% python3 -q
>>> import numpy as np
>>> np.set_printoptions(precision=2, suppress=True, linewidth=100, floatmode="fixed")
>>> def tidy(a):
...     return np.round(a, 2) + 0
... 
>>> m1 = np.load("block4.npy")
>>> print(tidy(m1))
[[-0.96 -0.26  0.04]
 [ 0.04  0.00  1.00]
 [-0.26  0.96  0.01]]
>>> # columns are unit length and at right angles
>>> rng = np.random.default_rng(365)
>>> M2 = m1 + rng.integers(-2, 3, (3, 1)) @ rng.integers(-2, 3, (1, 3))
>>> print(tidy(M2))
[[-2.96 -4.26 -1.96]
 [ 1.04  2.00  2.00]
 [ 0.74  2.96  1.01]]
>>> print(np.linalg.matrix_rank(M2 - m1, tol=1e-8))
1
>>> labels = rng.permutation(3)
>>> print(labels)
[2 0 1]
>>> M2 = m1[labels][:, labels]
>>> print(tidy(M2))
[[ 0.01 -0.26  0.96]
 [ 0.04 -0.96 -0.26]
 [ 1.00  0.04  0.00]]
>>> print(tidy(np.linalg.det(M2)), tidy(np.linalg.det(m1[labels])))
1.0 1.0
>>> M2 = np.linalg.inv(m1)
>>> print(tidy(m1 @ M2))
[[1.00 0.00 0.00]
 [0.00 1.00 0.00]
 [0.00 0.00 1.00]]
>>> print(tidy(np.linalg.inv(M2)))
[[-0.96 -0.26  0.04]
 [ 0.04  0.00  1.00]
 [-0.26  0.96  0.01]]
>>> E = np.load("arr.npy")
>>> print(E)
[[ 1.06  0.01 -1.16]
 [-1.58 -0.28  1.37]
 [ 1.17  0.06 -1.19]
 [-3.86 -0.03  3.88]
 [ 1.45 -0.06 -1.32]
 [-0.07  0.11  0.28]
 [ 2.60  0.06 -2.63]
 [ 1.36  0.16 -1.47]
 [-2.58  0.40  2.77]
 [ 1.89 -0.04 -2.01]
 [-4.12  0.02  3.91]]
>>> cent = E[[6, 7]].astype(float)
>>> for _ in range(7):
...     labels = np.linalg.norm(E[:, None] - cent, axis=-1).argmin(axis=1)
...     cent = np.array([E[labels == j].mean(axis=0) for j in range(2)])
... 
>>> print(labels)
[0 1 0 1 0 0 0 0 1 0 1]
>>> print(tidy(cent[1] - cent[0]))
[-4.39 -0.02  4.34]
>>> print(np.bincount(labels))
[7 4]
>>> P = E @ np.linalg.solve(E.T @ E, E.T)
>>> print(tidy(np.trace(P)))
3.0
>>> print(tidy(np.diag(P)))
[0.09 0.36 0.06 0.29 0.18 0.20 0.17 0.35 0.64 0.14 0.52]
>>> print(tidy(P @ E[:, 0]))
[ 1.06 -1.58  1.17 -3.86  1.45 -0.07  2.60  1.36 -2.58  1.89 -4.12]
>>> print(tidy(np.linalg.eigvalsh(P)))
[0.00 0.00 0.00 0.00 0.00 0.00 0.00 0.00 1.00 1.00 1.00]
>>> W0 = np.load("layer1.npy")
>>> print(W0)
[[-1.00  0.00  0.00 -2.00]
 [ 0.00 -1.00 -2.00  0.00]
 [ 0.00 -2.00 -1.00  0.00]
 [-2.00  0.00  0.00 -1.00]]
>>> # 2 groups of indices that never mix
>>> ev, evecs = np.linalg.eig(W0)
>>> print(tidy(np.sort(np.linalg.eigvals(W0 @ W0))))
[1.00 1.00 9.00 9.00]
>>> print(tidy(np.sort(np.linalg.eigvals(W0.T))))
[-3.00 -3.00  1.00  1.00]
>>> print(tidy(np.prod(ev)))
9.0
